$ python3 -q
>>> import numpy as np
>>> import numpy.linalg as la
>>> np.set_printoptions(suppress=True, linewidth=100)
>>> def rnd(a):
...     return np.round(a, 2) + 0
... 
>>> mat = np.load("dump.npy")
>>> print(mat)
[[40.69  0.75 19.08]
 [40.99  1.08 18.78]
 [41.03  0.02 19.82]
 [41.67 -0.26 19.63]
 [39.11  0.33 21.36]
 [41.32 -0.04 20.89]
 [38.67  1.69 20.18]
 [40.02  0.93 20.07]
 [39.34  1.37 20.34]
 [39.68  1.43 20.95]
 [38.31 -0.43 20.45]
 [38.57 -0.23 19.81]
 [39.8   0.43 19.71]
 [39.63  0.54 21.34]
 [38.58  0.65 18.54]
 [41.32 -0.52 20.53]
 [39.74  0.96 19.18]
 [39.97  0.52 20.25]
 [41.73 -0.6  20.16]
 [39.15  1.06 20.11]
 [41.4  -0.21 19.29]
 [39.95  0.84 19.02]
 [39.62  0.43 18.98]
 [39.3   0.57 18.23]
 [40.78 -1.62 19.24]
 [38.54 -0.33 20.39]
 [37.68 -0.41 20.32]
 [40.18  0.57 19.91]]
>>> out = np.c_[mat[:, :2] @ np.array([[-2, 4], [4, 5]]), np.array([1, 1, 0, 1, 0, 1, 2, 2, 0, 1, 2, 0, 0, 2, 0, 1, 0, 2, 2, 0, 0, 1, 2, 2, 1, 0, 1, 2])]
>>> print(rnd(out))
[[-78.38 166.51   1.  ]
 [-77.66 169.36   1.  ]
 [-81.98 164.22   0.  ]
 [-84.38 165.38   1.  ]
 [-76.9  158.09   0.  ]
 [-82.8  165.08   1.  ]
 [-70.58 163.13   2.  ]
 [-76.32 164.73   2.  ]
 [-73.2  164.21   0.  ]
 [-73.64 165.87   1.  ]
 [-78.34 151.09   2.  ]
 [-78.06 153.13   0.  ]
 [-77.88 161.35   0.  ]
 [-77.1  161.22   2.  ]
 [-74.56 157.57   0.  ]
 [-84.72 162.68   1.  ]
 [-75.64 163.76   0.  ]
 [-77.86 162.48   2.  ]
 [-85.86 163.92   2.  ]
 [-74.06 161.9    0.  ]
 [-83.64 164.55   0.  ]
 [-76.54 164.     1.  ]
 [-77.52 160.63   2.  ]
 [-76.32 160.05   2.  ]
 [-88.04 155.02   1.  ]
 [-78.4  152.51   0.  ]
 [-77.   148.67   1.  ]
 [-78.08 163.57   2.  ]]
>>> print(rnd(la.norm(out - mat @ la.lstsq(mat, out)[0], axis=0)))
[0.   0.   4.34]
>>> print(la.matrix_rank(np.c_[mat, out]))
4
>>> cen = out - out.mean(axis=0)
>>> Uu, sigma, vt = la.svd(cen, full_matrices=False)
>>> print(np.abs(vt[0]).argmax())
1
>>> print(np.searchsorted(np.cumsum(sigma ** 2) / (sigma ** 2).sum(), 0.9) + 1)
2
>>> print(rnd(sigma))
[26.25 21.36  4.33]
>>> print(rnd(np.abs(vt[-1])))
[0.   0.02 1.  ]
>>> print(rnd((sigma ** 2).sum() ** 2 / (sigma ** 4).sum()))
1.98
>>> print(rnd(sigma ** 2 / (sigma ** 2).sum()))
[0.59 0.39 0.02]
